$ python -q
>>> import numpy as np
>>> np.set_printoptions(precision=1, suppress=True, linewidth=160)
>>> rd = lambda a: np.round(a, 1) + 0
>>> feats = np.load("m.npy")
>>> feats
array([[-2, -2, -2, -2],
       [-2, -4, -4, -4],
       [-2, -4, -6, -6],
       [-2, -4, -6, -8]])
>>> rng = np.random.default_rng(499)
>>> idx = rng.permutation(4)
>>> idx
array([2, 1, 0, 3])
>>> out = feats[idx][:, idx]
>>> rd(np.linalg.det(out)), rd(np.linalg.det(feats[idx]))
(np.float64(16.0), np.float64(-16.0))
>>> np.trace(out)
np.int64(-20)
>>> np.allclose(out, feats)
False
>>> np.diag(out)
array([-6, -4, -2, -8])
>>> X = np.loadtxt("dump.csv", delimiter=",")
>>> rd(X)
array([[ 0.4,  9.2, -3.8],
       [-4.6, -6.7, -5.8],
       [ 1.7,  9.7, -1.5],
       [-4.2, -7.9, -4.4],
       [-0.1,  8.9, -4.6],
       [ 4.9,  4.1,  7.7],
       [ 1.8,  9.7, -1.4],
       [ 4.8,  5.6,  6.8],
       [-2.2, -9.7,  0.5],
       [ 2.7,  9.6,  0.6],
       [ 3.2,  9.3,  1.7],
       [-4.8, -5.7, -6.7],
       [ 2. ,  9.8, -0.8],
       [ 4.8,  1.8,  8.6],
       [ 3.7,  8.9,  2.9],
       [ 4.8,  2.7,  8.3],
       [ 1.7, -7. ,  6.9],
       [-3.8, -8.7, -3.2],
       [-4.8, -2.4, -8.4]])
>>> vec = np.array([1, -2, 0])
>>> rd(X @ np.eye(3)[0])
array([ 0.4, -4.6,  1.7, -4.2, -0.1,  4.9,  1.8,  4.8, -2.2,  2.7,  3.2, -4.8,  2. ,  4.8,  3.7,  4.8,  1.7, -3.8, -4.8])
>>> F = np.array([[0.0, -0.6, -1.3],
...     [-1.4, -1.2, -0.5],
...     [-2.8, -0.9, 0.0],
...     [0.1, 0.4, -1.5]])
>>> F[1] = F[3] + 0.1 * rng.normal(size=3)
>>> rd(F)
array([[ 0. , -0.6, -1.3],
       [ 0. ,  0.5, -1.7],
       [-2.8, -0.9,  0. ],
       [ 0.1,  0.4, -1.5]])
>>> def softmax(z):
...     e = np.exp(z - z.max(axis=-1, keepdims=True))
...     return e / e.sum(axis=-1, keepdims=True)
... 
>>> rd(softmax(10 * F[1]))
array([0., 1., 0.])
>>> print(rd(softmax(F).sum(axis=1)))
[1. 1. 1. 1.]
>>> rd(softmax(F[1]))
array([0.4, 0.6, 0.1])
>>> S = F @ F.T / np.sqrt(3)
>>> print(rd(softmax(S)[1] @ F))
[-0.1  0.1 -1.5]
>>> idx = X[:, 1] > np.median(X[:, 1])
>>> r0 = X[idx].mean(axis=0) - X[~idx].mean(axis=0)
>>> idx.astype(int)
array([1, 0, 1, 0, 1, 0, 1, 1, 0, 1, 1, 0, 1, 0, 1, 0, 0, 0, 0])
>>> rd(r0)
array([ 3. , 12.9, -0.4])
>>> O, vecs = np.linalg.qr(F[:, :1])[0], np.linalg.qr(F[:, 1:])[0]
>>> sv = np.linalg.svd(O.T @ vecs, compute_uv=False)
>>> rd(sv)
array([0.7])
>>> (sv > 0.9).sum()
np.int64(0)
>>> rd(np.degrees(np.arccos(sv.clip(0, 1))))
array([41.7])
>>> cov = F.T @ F
>>> print(np.linalg.matrix_rank(cov))
3
>>> rd(cov)
array([[ 7.9,  2.6, -0.1],
       [ 2.6,  1.5, -0.6],
       [-0.1, -0.6,  6.9]])
>>> rd(np.trace(cov)), rd((F ** 2).sum())
(np.float64(16.3), np.float64(16.3))
>>> A = np.load("block16.npy")
>>> A
array([[1. , 0.2, 0. , 0. ],
       [0.2, 1. , 0.2, 0. ],
       [0. , 0.2, 1. , 0.2],
       [0. , 0. , 0.2, 1. ]])
>>> out = A + rng.integers(-2, 3, (4, 3)) @ rng.integers(-2, 3, (3, 4))
>>> out
array([[ 0. , -1.8, -4. , -4. ],
       [ 1.2,  1. ,  0.2,  4. ],
       [ 0. ,  0.2, -3. , -1.8],
       [ 0. , -1. ,  6.2,  5. ]])
>>> print(np.abs(out - A).sum(axis=1))
[11.  5.  6. 11.]
>>> rd(np.linalg.svd(out - A, compute_uv=False))
array([10.5,  3.6,  2.1,  0. ])
>>> print(np.linalg.matrix_rank(out - A, tol=1e-8))
3
>>> M = np.array([[7.3, 4.0], [7.0, 4.3]])
>>> rd(np.linalg.norm(M, 2))
np.float64(11.7)
>>> rd(np.linalg.norm(M, axis=0))
array([10.1,  5.9])
>>> print(rd(np.linalg.norm(M, "nuc")))
12.0
>>> rd(np.linalg.norm(M, 1)), rd(np.linalg.norm(M, np.inf))
(np.float64(14.3), np.float64(11.3))
>>> np.linalg.norm(M, axis=1).argmax()
np.int64(0)
>>> rd(np.linalg.norm(M[1], 1)), rd(np.linalg.norm(M[1], np.inf))
(np.float64(11.3), np.float64(7.0))
>>> vec = np.array([1, 2])
>>> y = M @ vec
>>> y
array([15.3, 15.6])
>>> rd(np.linalg.solve(M, 4 * y))
array([4., 8.])
>>> rd(np.linalg.solve(M, y + M[:, 0]))
array([2., 2.])
>>> rd(np.linalg.solve(M, y))
array([1., 2.])
>>> K = np.load("layer12.npy")
>>> K
array([[0., 0., 0., 4.],
       [0., 0., 0., 1.],
       [0., 0., 0., 3.],
       [4., 1., 3., 0.]])
>>> # equal to its transpose
>>> r0, v = K[0], K[1]
>>> r0 @ r0
np.float64(16.0)
>>> r0 @ v
np.float64(4.0)
>>> pr = (r0 @ v) / (r0 @ r0) * r0
>>> np.outer(r0, v)
array([[0., 0., 0., 0.],
       [0., 0., 0., 0.],
       [0., 0., 0., 0.],
       [0., 0., 0., 4.]])
>>> (v - pr) @ r0
np.float64(0.0)
>>> rd(np.linalg.norm(r0 + v) ** 2 + np.linalg.norm(r0 - v) ** 2)
np.float64(34.0)
>>> v - pr
array([0., 0., 0., 0.])
>>> np.abs(np.diag(np.linalg.qr(K)[1])) > 1e-9
array([ True, False, False,  True])
>>> np.unique(K.round(6), axis=0).shape
(4, 4)
>>> rd(K @ np.linalg.pinv(K) @ K)
array([[0., 0., 0., 4.],
       [0., 0., 0., 1.],
       [0., 0., 0., 3.],
       [4., 1., 3., 0.]])
>>> K @ K
array([[16.,  4., 12.,  0.],
       [ 4.,  1.,  3.,  0.],
       [12.,  3.,  9.,  0.],
       [ 0.,  0.,  0., 26.]])
>>> np.trace(K)
np.float64(0.0)
>>> print((K + K.T) / 2)
[[0. 0. 0. 4.]
 [0. 0. 0. 1.]
 [0. 0. 0. 3.]
 [4. 1. 3. 0.]]
>>> print(rd(np.linalg.matrix_power(K, 3)))
[[  0.   0.   0. 104.]
 [  0.   0.   0.  26.]
 [  0.   0.   0.  78.]
 [104.  26.  78.   0.]]
>>> evals, vecs = np.linalg.eigh(K)
>>> vec = np.array([-5, 0, 2, 5])
>>> (np.sign(vecs[:, -1].round(6)) == np.sign(vecs[0, -1].round(6))).astype(int)
array([1, 1, 1, 1])
>>> rd(vec @ K @ vec / (vec @ vec)), rd(evals[0]), rd(evals[-1])
(np.float64(-2.6), np.float64(-5.1), np.float64(5.1))
>>> O = F.astype(float).copy()
>>> for j in range(3):
...     O[:, j] -= O[:, :j] @ (O[:, :j].T @ O[:, j])
...     O[:, j] /= np.linalg.norm(O[:, j])
... 
>>> rd(O.T @ O)
array([[1., 0., 0.],
       [0., 1., 0.],
       [0., 0., 1.]])
>>> rd(O.T @ F)
array([[ 2.8,  0.9, -0.1],
       [ 0. ,  0.8, -0.7],
       [ 0. ,  0. ,  2.5]])
>>> arr = np.load("case12.npy")
>>> arr
array([[ 2,  6,  4],
       [ 6,  4, 10],
       [ 4, 10, 10]])
>>> out = arr / np.sqrt((arr ** 2).mean(axis=1, keepdims=True))
>>> print(rd(out[1]))
[0.8 0.6 1.4]
>>> np.linalg.matrix_rank(arr - arr.mean(axis=1, keepdims=True))
np.int64(2)
>>> rd(np.linalg.norm(out, axis=1))
array([1.7, 1.7, 1.7])
>>> rd(arr - arr.mean(axis=1, keepdims=True))
array([[-2. ,  2. ,  0. ],
       [-0.7, -2.7,  3.3],
       [-4. ,  2. ,  2. ]])
>>> print(rd(softmax(arr).sum(axis=1)))
[1. 1. 1.]
>>> S = arr @ arr.T / np.sqrt(3)
>>> softmax(S).round(6).argmax(axis=1)
array([2, 2, 2])
>>> rd(softmax(S))
array([[0., 0., 1.],
       [0., 0., 1.],
       [0., 0., 1.]])
>>> mat = np.load("arr.npy")
>>> print(mat)
[[-15.7  13.4  -8.3]
 [  1.2   2.5  16.8]
 [  3.    0.3  14.3]
 [  9.7  -7.9   6.5]
 [ -5.3   1.3 -15.9]
 [  4.4  -4.8  -2.3]
 [ -4.7   3.1  -5.3]
 [ -2.7   3.2   1.9]
 [ -5.5   6.   -1. ]
 [  4.3  -5.9 -11.1]
 [ -6.8   6.2  -4.5]
 [  2.2  -5.6 -17.5]
 [  3.9  -2.8   1.4]
 [ -3.1   5.5  12.2]
 [  0.9  -5.  -19.2]
 [ 10.3  -8.6   4.4]
 [ 10.3  -9.7   2.1]
 [ -0.8   4.4  16.9]
 [ -8.4   6.9  -3.3]
 [ -9.3   8.2  -2.9]
 [ -0.4   4.2  17.3]
 [  4.3  -3.3   1.5]
 [  2.1   2.   17.6]
 [ -9.3   7.3  -7. ]]
>>> idx = rng.permutation(3)
>>> out = mat[:, idx] * rng.choice([-1, 1], 3)
>>> out
array([[-15.7,  13.4,   8.3],
       [  1.2,   2.5, -16.8],
       [  3. ,   0.3, -14.3],
       [  9.7,  -7.9,  -6.5],
       [ -5.3,   1.3,  15.9],
       [  4.4,  -4.8,   2.3],
       [ -4.7,   3.1,   5.3],
       [ -2.7,   3.2,  -1.9],
       [ -5.5,   6. ,   1. ],
       [  4.3,  -5.9,  11.1],
       [ -6.8,   6.2,   4.5],
       [  2.2,  -5.6,  17.5],
       [  3.9,  -2.8,  -1.4],
       [ -3.1,   5.5, -12.2],
       [  0.9,  -5. ,  19.2],
       [ 10.3,  -8.6,  -4.4],
       [ 10.3,  -9.7,  -2.1],
       [ -0.8,   4.4, -16.9],
       [ -8.4,   6.9,   3.3],
       [ -9.3,   8.2,   2.9],
       [ -0.4,   4.2, -17.3],
       [  4.3,  -3.3,  -1.5],
       [  2.1,   2. , -17.6],
       [ -9.3,   7.3,   7. ]])
>>> U, _, vt = np.linalg.svd(mat.T @ out)
>>> print(rd(np.linalg.lstsq(mat, out)[0]))
[[ 1.  0.  0.]
 [ 0.  1.  0.]
 [ 0.  0. -1.]]
